>>> import numpy as np
>>> from numpy import linalg as LA
>>> np.set_printoptions(precision=3, suppress=True, linewidth=140)
>>> arr = np.load("arr.npy")
>>> arr
array([[0.05, 0.15, 0.05, 0.15],
       [0.15, 0.45, 0.15, 0.45],
       [0.05, 0.15, 0.05, 0.15],
       [0.15, 0.45, 0.15, 0.45]])
>>> # row 2 repeats row 0
>>> Uu, s, Vh = LA.svd(arr)
>>> s.round(3) + 0
array([1., 0., 0., 0.])
>>> B = Uu[:, :1] @ np.diag(s[:1]) @ Vh[:1]
>>> round(LA.norm(arr - B) / LA.norm(arr), 3)
np.float64(0.0)
>>> B
array([[0.05, 0.15, 0.05, 0.15],
       [0.15, 0.45, 0.15, 0.45],
       [0.05, 0.15, 0.05, 0.15],
       [0.15, 0.45, 0.15, 0.45]])
>>> round(float(np.abs(arr - B).max()), 3)
0.0
>>> round(float(LA.norm(arr - B, 2)), 3), round(s[1], 3)
(0.0, np.float64(0.0))
>>> x0 = np.array([7, 5, -7, 1])
>>> h1 = np.maximum(B @ x0, 0)
>>> np.tanh(B @ x0)
array([0.716, 0.991, 0.716, 0.991])
>>> np.flatnonzero(h1 > 1e-9)
array([0, 1, 2, 3])
>>> h1
array([0.9, 2.7, 0.9, 2.7])
>>> B * (h1 > 1e-9)[:, None]
array([[0.05, 0.15, 0.05, 0.15],
       [0.15, 0.45, 0.15, 0.45],
       [0.05, 0.15, 0.05, 0.15],
       [0.15, 0.45, 0.15, 0.45]])
>>> rng = np.random.default_rng(14)
>>> lab = rng.permutation(4)
>>> lab
array([0, 3, 2, 1])
>>> B = arr[lab][:, lab]
>>> np.allclose(B, arr)
True
>>> np.diag(B)
array([0.05, 0.45, 0.05, 0.45])
>>> t3 = np.stack([arr, 5 * arr, arr[::-1]])
>>> LA.norm(t3, axis=(1, 2))
array([1., 5., 1.])
>>> LA.matrix_rank(t3)
array([1, 1, 1])
>>> LA.matrix_rank(t3.reshape(3, -1))
np.int64(2)
>>> W0 = np.loadtxt("block1.csv", delimiter=",")
>>> W0
array([[-1.,  1.,  1.,  1.],
       [ 1., -1.,  1.,  1.],
       [ 1.,  1., -1.,  1.],
       [ 1.,  1.,  1., -1.]])
>>> # equal to its transpose
>>> G = W0.T @ W0
>>> np.trace(G), (W0 ** 2).sum()
(np.float64(16.0), np.float64(16.0))
>>> LA.svd(W0, compute_uv=False) ** 2
array([4., 4., 4., 4.])
>>> LA.matrix_rank(G)
np.int64(4)
>>> (W0 @ W0.T).shape
(4, 4)
>>> LA.eigvalsh(G)[::-1]
array([4., 4., 4., 4.])
>>> round(float(LA.det(W0[::-1])), 3)
-16.0
>>> np.poly(W0)
array([  1.,   4.,   0., -16., -16.])
>>> ev, vecs = LA.eig(W0)
>>> np.sort(LA.eigvals(W0 @ W0))
array([4., 4., 4., 4.])
>>> B = W0[0, 0] * W0[1:] - np.outer(W0[1:, 0], W0[0])
>>> B
array([[ 0.,  0., -2., -2.],
       [ 0., -2.,  0., -2.],
       [ 0., -2., -2.,  0.]])
>>> LA.matrix_rank(B), LA.matrix_rank(W0)
(np.int64(3), np.int64(4))
>>> np.sort(np.abs(np.fft.fft(W0[0]))), np.sort(LA.svd(W0, compute_uv=False))
(array([2., 2., 2., 2.]), array([2., 2., 2., 2.]))
>>> np.fft.fft(W0[0])
array([ 2.+0.j, -2.+0.j, -2.+0.j, -2.+0.j])
>>> (W0 @ W0)[0]
array([4., 0., 0., 0.])
>>> W0 @ np.ones(4)
array([2., 2., 2., 2.])
>>> m1 = 0.9 ** np.abs(np.subtract.outer(np.arange(4), np.arange(4)))
>>> m1
array([[1.   , 0.9  , 0.81 , 0.729],
       [0.9  , 1.   , 0.9  , 0.81 ],
       [0.81 , 0.9  , 1.   , 0.9  ],
       [0.729, 0.81 , 0.9  , 1.   ]])
>>> r0, g = m1[0], m1[3]
>>> np.round(r0 @ r0, 3)
np.float64(2.998)
>>> np.round(r0 @ g, 3)
np.float64(2.916)
>>> p = (r0 @ g) / (r0 @ r0) * r0
>>> round(float(LA.norm(r0 + g) ** 2 + LA.norm(r0 - g) ** 2), 3)
11.99
>>> np.round(LA.det(m1[::-1]), 3)
np.float64(0.007)
>>> round(float(LA.eigvals(m1).sum().real), 3)
4.0
>>> LA.eigvals(m1)
array([3.527, 0.31 , 0.102, 0.061])
>>> np.round(LA.det(m1.T), 3)
np.float64(0.007)
>>> np.einsum("ii->", m1)
np.float64(4.0)
>>> ev, vecs = LA.eig(m1)
>>> np.round(m1 @ vecs[:, 0] - ev[0] * vecs[:, 0], 3) + 0
array([0., 0., 0., 0.])
>>> np.sort(LA.eigvals(m1 @ m1))
array([ 0.004,  0.01 ,  0.096, 12.437])
>>> A = np.loadtxt("case17.csv", delimiter=",")
>>> A
array([[0., 0., 0.],
       [3., 4., 3.],
       [3., 6., 4.],
       [3., 4., 3.],
       [0., 0., 0.],
       [0., 0., 0.],
       [0., 0., 0.],
       [1., 3., 2.],
       [0., 0., 0.],
       [0., 0., 0.],
       [3., 4., 3.],
       [1., 3., 2.],
       [1., 5., 3.]])
>>> # row 3 repeats row 1
>>> Uu, s, Vh = LA.svd(A)
>>> s
array([14.882,  2.124,  0.13 ])
>>> B = Uu[:, :2] @ np.diag(s[:2]) @ Vh[:2]
>>> np.round(LA.norm(A - B) / LA.norm(A), 3)
np.float64(0.009)
>>> LA.matrix_rank(B)
np.int64(2)
>>> G = np.cov(A, rowvar=False)
>>> G.shape
(3, 3)
>>> np.argsort(-A.std(axis=0).round(6), kind="stable")
array([1, 2, 0])
>>> np.polyfit(A[:, 0], A[:, 2], 1)
array([1.057, 0.319])
>>> np.corrcoef(A.T)
array([[1.   , 0.858, 0.91 ],
       [0.858, 1.   , 0.993],
       [0.91 , 0.993, 1.   ]])
>>> np.median(A, axis=0)
array([1., 3., 2.])
>>> A[:, 3]
Traceback (most recent call last):
  File "<python-input-78>", line 1, in <module>
    A[:, 3]
    ~^^^^^^
IndexError: index 3 is out of bounds for axis 1 with size 3
>>> A.shape
(13, 3)
>>> LA.svd(A, compute_uv=False)
array([14.882,  2.124,  0.13 ])
>>> np.diff(A, axis=0)
array([[ 3.,  4.,  3.],
       [ 0.,  2.,  1.],
       [ 0., -2., -1.],
       [-3., -4., -3.],
       [ 0.,  0.,  0.],
       [ 0.,  0.,  0.],
       [ 1.,  3.,  2.],
       [-1., -3., -2.],
       [ 0.,  0.,  0.],
       [ 3.,  4.,  3.],
       [-2., -1., -1.],
       [ 0.,  2.,  1.]])
>>> np.unravel_index(np.abs(A).argmax(), A.shape)
(np.int64(2), np.int64(1))
>>> A.sum(axis=1)
array([ 0., 10., 13., 10.,  0.,  0.,  0.,  6.,  0.,  0., 10.,  6.,  9.])
>>> np.zeros(13, 3)
Traceback (most recent call last):
  File "<python-input-84>", line 1, in <module>
    np.zeros(13, 3)
    ~~~~~~~~^^^^^^^
TypeError: Cannot interpret '3' as a data type
>>> P = A @ LA.solve(A.T @ A, A.T)
>>> np.diag(P)
array([0.   , 0.294, 0.647, 0.294, 0.   , 0.   , 0.   , 0.412, 0.   , 0.   , 0.294, 0.412, 0.647])
>>> np.allclose(P @ P, P)
True
>>> Xc = (A - A.mean(axis=0)) / A.std(axis=0)
>>> Xc.std(axis=0)
array([1., 1., 1.])
>>> c = LA.lstsq(np.delete(Xc, 0, axis=1), Xc[:, 0])[0]
>>> c
array([-3.39 ,  4.277])
>>> np.abs(c).argmax()
np.int64(1)
>>> mat = np.array([[-2.35, 2.01, -0.62, -1.28],
...     [0.65, -0.19, 0.08, 0.72],
...     [1.5, -1.46, 0.44, 0.64],
...     [3.5, -3.86, 1.14, 1.04]])
>>> # rank 2
>>> Uu, s, Vh = LA.svd(mat)
>>> np.argmax(s[:-1] / (s[1:] + 1e-6)) + 1
np.int64(2)
>>> B = Uu[:, :2] @ np.diag(s[:2]) @ Vh[:2]
>>> B
array([[-2.35,  2.01, -0.62, -1.28],
       [ 0.65, -0.19,  0.08,  0.72],
       [ 1.5 , -1.46,  0.44,  0.64],
       [ 3.5 , -3.86,  1.14,  1.04]])
>>> np.round(LA.norm(mat - B) / LA.norm(mat), 3)
np.float64(0.0)
>>> np.argsort(-LA.norm(mat, axis=0).round(6), kind="stable")[:3]
array([1, 0, 3])
>>> [round(float(x), 3) for x in LA.svd(mat, compute_uv=False)[:3]]
[6.8, 0.921, 0.0]
>>> rank = LA.matrix_rank(mat)
>>> rank
np.int64(2)
>>> ns = LA.svd(mat)[2][rank:].T
>>> ns @ ns.T
array([[ 0.507,  0.332, -0.108, -0.358],
       [ 0.332,  0.292,  0.194, -0.244],
       [-0.108,  0.194,  0.946,  0.043],
       [-0.358, -0.244,  0.043,  0.254]])
>>> ns.shape
(4, 2)
>>> [int(LA.matrix_rank(mat[:, :j + 1])) for j in range(4)]
[1, 2, 2, 2]
>>> np.allclose(mat @ ns, 0)
True
>>> np.round(mat @ ns, 3) + 0
array([[0., 0.],
       [0., 0.],
       [0., 0.],
       [0., 0.]])
>>> B = mat / np.sqrt((mat ** 2).mean(axis=1, keepdims=True))
>>> B[1]
array([ 1.311, -0.383,  0.161,  1.452])
>>> LA.matrix_rank(mat - mat.mean(axis=1, keepdims=True))
np.int64(2)
>>> q, _ = LA.qr(np.array([[1.0, -1.2, 2.4, -0.5],
...     [-0.4, -1.5, -1.1, 1.7],
...     [-1.8, -1.1, -0.2, 0.0],
...     [0.7, -0.1, 0.4, 0.9]]))
>>> ev = np.array([3, 1, 1, 0])
>>> E = q @ np.diag(ev) @ q.T
>>> E
array([[ 1.374, -0.186, -0.683,  0.461],
       [-0.186,  1.051,  0.329, -0.001],
       [-0.683,  0.329,  2.244, -0.781],
       [ 0.461, -0.001, -0.781,  0.332]])
>>> np.round(LA.det(E[::-1]), 3)
np.float64(0.0)
>>> np.round(np.poly(E), 3) + 0
array([ 1., -5.,  7., -3.,  0.])
>>> np.einsum("ii->", E)
np.float64(5.0)
>>> x0 = np.array([4, 5, 4, 4])
>>> h1 = np.maximum(E @ x0, 0)
>>> np.flatnonzero(h1 > 1e-9)
array([0, 1, 2, 3])
>>> np.maximum(E @ x0, 0) - np.maximum(-E @ x0, 0)
array([3.676, 5.82 , 4.764, 0.039])
>>> h1
array([3.676, 5.82 , 4.764, 0.039])
>>> E * (h1 > 1e-9)[:, None]
array([[ 1.374, -0.186, -0.683,  0.461],
       [-0.186,  1.051,  0.329, -0.001],
       [-0.683,  0.329,  2.244, -0.781],
       [ 0.461, -0.001, -0.781,  0.332]])
>>> B = np.array([[3, 3], [0, 1]])
>>> Z = np.array([[2, 0, 1], [0, 0, 1], [0, 2, 2]])
>>> F = np.kron(B, Z)
>>> F
array([[6, 0, 3, 6, 0, 3],
       [0, 0, 3, 0, 0, 3],
       [0, 6, 6, 0, 6, 6],
       [0, 0, 0, 2, 0, 1],
       [0, 0, 0, 0, 0, 1],
       [0, 0, 0, 0, 2, 2]])
>>> r0 = np.array([1, 0, 1])
>>> np.polyval(r0, F[3])
array([1, 1, 1, 5, 1, 2])
>>> np.correlate(F[3], F[1], "full")
array([0, 0, 0, 6, 0, 3, 6, 0, 3, 0, 0])
>>> np.array([np.convolve(row, r0, "same") for row in F])
array([[ 0,  9,  6,  3,  9,  0],
       [ 0,  3,  0,  3,  3,  0],
       [ 6,  6,  6, 12,  6,  6],
       [ 0,  0,  2,  0,  3,  0],
       [ 0,  0,  0,  0,  1,  0],
       [ 0,  0,  0,  2,  2,  2]])
>>> np.cross(F[3, :3], F[1, :3])
array([0, 0, 0])
>>> x0 = np.array([2, -3, -3, -1, 0, 2])
>>> rhs = F @ x0
>>> c, lr = np.zeros(6), 1 / LA.norm(F, 2) ** 2
>>> for i in range(12):
...     c -= lr * F.T @ (F @ c - rhs)
...     if i % 2 == 0: print(i, round(LA.norm(F @ c - rhs), 3))
... 
0 11.346
2 8.484
4 7.763
6 7.366
8 7.027
10 6.711
>>> round(float(LA.cond(F)), 3)
29.568
>>> c
array([ 0.61 , -1.665, -1.163,  0.546, -0.793, -0.158])
>>> w1 = np.array([[-3, 3, 3, -2, 2],
...     [0, -2, -1, -2, -2],
...     [-1, -2, -1, -3, -1],
...     [2, 3, -3, 3, 0],
...     [2, 0, -2, -1, 2],
...     [1, 1, -3, -3, 3]])
>>> c = np.array([2, 9, -9, -3, -7])
>>> hid = np.maximum(F @ w1 + c, 0)
>>> (hid > 0).astype(int)
array([[0, 1, 0, 0, 1],
       [1, 1, 0, 0, 0],
       [1, 0, 0, 0, 1],
       [1, 1, 0, 0, 0],
       [1, 1, 0, 0, 0],
       [1, 1, 0, 0, 1]])
>>> Z = np.array([[-1, -3, 1], [2, 2, -3], [3, 2, -2], [-1, 3, -1], [2, 1, 2]])
>>> w1 @ Z
array([[ 24,  17, -12],
       [ -9, -14,   6],
       [ -5, -13,   8],
       [ -8,   3,  -4],
       [ -3, -11,  11],
       [  1, -13,  13]])
>>> hid @ Z
array([[ 106,   95, -104],
       [  10,    6,  -16],
       [  -4,  -37,   24],
       [  25,   11,  -41],
       [  17,   11,  -27],
       [  20,    1,  -19]])
>>> B = F / np.sqrt((F ** 2).mean(axis=1, keepdims=True))
>>> LA.matrix_rank(B) == LA.matrix_rank(F)
np.True_
>>> J = np.load("out0.npy")
>>> J
array([[ -3.,   0.,   0.],
       [  0.,  61., -40.],
       [  0., -40.,  22.]])
>>> # 2 groups of indices that never mix
>>> Uu, s, Vh = LA.svd(J)
>>> np.argmax(s[:-1] / (s[1:] + 1e-6)) + 1
np.int64(1)
>>> s
array([86.,  3.,  3.])
>>> B = Uu[:, :1] @ np.diag(s[:1]) @ Vh[:1]
>>> B
array([[  0.   ,   0.   ,   0.   ],
       [  0.   ,  61.843, -38.652],
       [  0.   , -38.652,  24.157]])
>>> LA.matrix_rank(B)
np.int64(1)
>>> LA.matrix_rank(J, rtol=0.05)
np.int64(1)
>>> np.round(LA.norm(J - B, 2), 3), s[1]
(np.float64(3.0), np.float64(3.0))
